In [1]: import numpy as np

In [2]: import numpy.linalg as la

In [3]: np.set_printoptions(precision=2, suppress=True, linewidth=100)

In [4]: def rd(a):
   ...:     return np.round(a, 2) + 0
   ...: 

In [5]: E = np.load("run14.npy")

In [6]: E
Out[6]: 
array([[0, 1, 0, 0, 0, 0, 0],
       [2, 0, 0, 0, 0, 0, 0],
       [2, 0, 0, 2, 1, 1, 0],
       [0, 0, 0, 0, 3, 0, 0],
       [0, 0, 1, 0, 1, 0, 2],
       [0, 0, 2, 0, 1, 0, 0],
       [0, 2, 0, 1, 2, 0, 0],
       [2, 0, 0, 0, 2, 2, 0],
       [0, 2, 0, 0, 0, 0, 0],
       [0, 0, 0, 0, 0, 0, 0],
       [0, 0, 2, 0, 0, 0, 0]])

In [7]: x = np.array([-3, 2, 3, -2, 3, 1, 3])

In [8]: target = E @ x

In [9]: rd(la.lstsq(E, target)[0])
Out[9]: array([-3.,  2.,  3., -2.,  3.,  1.,  3.])

In [10]: rng = np.random.default_rng(631)

In [11]: target = target + 0.05 * rng.normal(size=11)

In [12]: rd(target)
Out[12]: array([ 2.  , -5.92, -5.94,  8.99, 12.04,  9.02,  8.08,  2.1 ,  3.98,  0.  ,  5.92])

In [13]: b, *_ = la.lstsq(E, target)

In [14]: b.round()
Out[14]: array([-3.,  2.,  3., -2.,  3.,  1.,  3.])

In [15]: [round(float(la.norm(la.solve(E.T @ E + lam * np.eye(7), E.T @ target))), 2) for lam in (0, 1, 10, 100)]
Out[15]: [6.7, 5.91, 3.43, 0.73]

In [16]: rd(E.T @ (target - E @ b))
Out[16]: array([0., 0., 0., 0., 0., 0., 0.])

In [17]: x = np.array([1, 2, 0, 1, -1, -3, -3])

In [18]: np.einsum("ij,j->i", E, x)
Out[18]: array([ 2,  2,  0, -3, -7, -1,  3, -6,  4,  0,  0])

In [19]: x @ E
ValueError: matmul: Input operand 1 has a mismatch in its core dimension 0, with gufunc signature (n?,k),(k,m?)->(n?,m?) (size 11 is different from 7)


In [20]: (E @ x).argmax()
Out[20]: np.int64(8)

In [21]: W1 = np.array([[5, 1, 2, -2, -5],
    ...:     [-5, -4, -4, 1, -2],
    ...:     [0, 4, -1, 2, -5],
    ...:     [4, -2, 5, -1, -1],
    ...:     [-3, 5, 5, 5, -2],
    ...:     [-5, 2, -2, 3, -1],
    ...:     [4, 3, -3, 3, -5]])

In [22]: b = np.array([-3, 0, 0, -1, 1])

In [23]: hid = np.maximum(E @ W1 + b, 0)

In [24]: (hid > 0).astype(int)
Out[24]: 
array([[0, 0, 0, 0, 0],
       [1, 1, 1, 0, 0],
       [1, 1, 1, 1, 0],
       [0, 1, 1, 1, 0],
       [1, 1, 0, 1, 0],
       [0, 1, 1, 1, 0],
       [0, 0, 1, 1, 0],
       [0, 1, 1, 1, 0],
       [0, 0, 0, 1, 0],
       [0, 0, 0, 0, 1],
       [0, 1, 0, 1, 0]])

In [25]: basis = np.array([[-2, 0, 2], [-2, 1, 0], [-1, -1, -1], [1, 2, 2], [2, -1, -2]])

In [26]: (hid @ basis).round(6).argmax(axis=1)
Out[26]: array([0, 2, 2, 1, 1, 1, 1, 1, 1, 0, 1])

In [27]: hid @ basis
Out[27]: 
array([[  0,   0,   0],
       [-22,  -2,  10],
       [-40, -10,  -1],
       [-31,  28,  13],
       [-22,  39,  28],
       [-21,  26,  13],
       [  3,  13,  13],
       [-31,  28,  12],
       [  1,   2,   2],
       [  2,  -1,  -2],
       [-13,  14,   6]])

In [28]: X = np.loadtxt("w.csv", delimiter=",")

In [29]: X
Out[29]: 
array([[ 3.,  3.,  9.,  7.,  8.,  9.,  7.,  6.,  9.,  8.,  6.],
       [ 5.,  5., 11.,  9., 10., 11.,  9.,  8., 11., 10.,  8.],
       [-2., -2.,  4.,  2.,  3.,  4.,  2.,  1.,  4.,  3.,  1.],
       [ 6.,  6., 12., 10., 11., 12., 10.,  9., 12., 11.,  9.],
       [ 4.,  4., 10.,  8.,  9., 10.,  8.,  7., 10.,  9.,  7.],
       [ 4.,  4., 10.,  8.,  9., 10.,  8.,  7., 10.,  9.,  7.],
       [ 4.,  4., 10.,  8.,  9., 10.,  8.,  7., 10.,  9.,  7.],
       [-2., -2.,  4.,  2.,  3.,  4.,  2.,  1.,  4.,  3.,  1.],
       [ 4.,  4., 10.,  8.,  9., 10.,  8.,  7., 10.,  9.,  7.],
       [-2., -2.,  4.,  2.,  3.,  4.,  2.,  1.,  4.,  3.,  1.],
       [ 3.,  3.,  9.,  7.,  8.,  9.,  7.,  6.,  9.,  8.,  6.],
       [ 5.,  5., 11.,  9., 10., 11.,  9.,  8., 11., 10.,  8.],
       [ 5.,  5., 11.,  9., 10., 11.,  9.,  8., 11., 10.,  8.],
       [ 5.,  5., 11.,  9., 10., 11.,  9.,  8., 11., 10.,  8.]])

In [30]: la.cond(X) > 100
Out[30]: np.True_

In [31]: [round(float(x), 2) for x in la.svd(X, compute_uv=False)[:3]]
Out[31]: [94.26, 9.27, 0.0]

In [32]: la.lstsq(X[:-1].T, X[-1])[2]
Out[32]: np.int32(2)

In [33]: np.abs(np.diag(la.qr(X)[1])) > 1e-9
Out[33]: array([ True, False,  True, False, False, False, False, False, False, False, False])

In [34]: np.unique(X.round(6), axis=0).shape
Out[34]: (5, 11)
